% python3 -q
>>> import numpy as np
>>> np.set_printoptions(precision=1, suppress=True, linewidth=120)
>>> A = np.load("sample14.npy")
>>> print(A.round(1) + 0)
[[ 0.2  0.2  0.3 -0.1]
 [ 0.2  0.2  0.3 -0.1]
 [ 0.3  0.3  0.6 -0.1]
 [-0.1 -0.1 -0.1  0. ]]
>>> print(np.allclose(A, A.T))
True
>>> print(np.allclose(A @ A.T, A.T @ A))
True
>>> print(np.trace(A))
1.0
>>> vals, vecs = np.linalg.eigh(A)
>>> print(np.round(vecs.T @ A @ vecs, 1) + 0)
[[0. 0. 0. 0.]
 [0. 0. 0. 0.]
 [0. 0. 0. 0.]
 [0. 0. 0. 1.]]
>>> print(np.round(vecs.T @ vecs, 1) + 0)
[[1. 0. 0. 0.]
 [0. 1. 0. 0.]
 [0. 0. 1. 0.]
 [0. 0. 0. 1.]]
>>> r0, g = A[3], A[2]
>>> print(np.round(r0 @ g, 1))
-0.1
>>> print(round(float(r0 @ r0), 1))
0.0
>>> pr = (r0 @ g) / (r0 @ r0) * r0
>>> print(np.linalg.matrix_rank(np.outer(r0, g)))
1
>>> print(round((g - pr) @ r0, 1))
0.0
>>> print(np.round(np.linalg.norm(r0 + g) ** 2 + np.linalg.norm(r0 - g) ** 2, 1))
1.2
>>> Uu, sigma, vt = np.linalg.svd(A)
>>> vecs = vt[:(sigma > 1e-8).sum()]
>>> rng = np.random.default_rng(1506)
>>> x0 = A[1] + -2 * A[3] + rng.integers(2) * np.eye(4)[1]
>>> print(x0)
[ 0.3  0.3  0.6 -0.1]
>>> print(round(np.linalg.norm(x0 - vecs.T @ vecs @ x0), 1))
0.0
>>> print(np.linalg.matrix_rank(np.vstack([A, x0])))
1
>>> print(np.round(np.diag(vecs.T @ vecs), 1) + 0)
[0.2 0.2 0.6 0. ]
>>> P = np.triu(np.array([[3, -2, 3, 1], [-3, 2, 3, 2], [3, -3, 1, -3], [-1, 0, -2, -1]]), 1) + np.eye(4)
>>> B = P @ A @ np.linalg.inv(P)
>>> print(np.round(np.linalg.det(B), 1))
0.0
>>> J = np.loadtxt("arr.csv", delimiter=",")
>>> print(J)
[[  1.   -0.3   1.2  -3.7]
 [  1.   -1.7  -2.3  -6.4]
 [  1.   -3.6  -7.  -10.2]
 [  1.   -1.6  -1.9  -6.1]
 [  1.   -3.2  -6.1  -9.5]
 [  1.   -1.7  -2.2  -6.4]
 [  1.    3.6  11.    4.2]
 [  1.   -0.6   0.5  -4.2]
 [  1.    0.9   4.3  -1.2]
 [  1.   -2.   -3.   -7. ]
 [  1.    2.8   8.9   2.6]
 [  1.    2.    7.1   1. ]
 [  1.    0.7   3.7  -1.6]
 [  1.    2.    7.1   1. ]
 [  1.   -1.5  -1.8  -6.1]
 [  1.   -1.5  -1.8  -6.1]
 [  1.   -1.5  -1.7  -6. ]
 [  1.   -1.   -0.4  -5. ]
 [  1.   -4.6  -9.4 -12.1]]
>>> Uu, sigma, vt = np.linalg.svd(J)
>>> vecs = vt[:(sigma > 1e-8).sum()]
>>> x0 = J[4] + -2 * J[1] + rng.integers(2) * np.eye(4)[0]
>>> print(x0)
[-1.   0.2 -1.5  3.4]
>>> print(round(float(np.linalg.norm(x0 - vecs.T @ vecs @ x0)), 1))
0.0
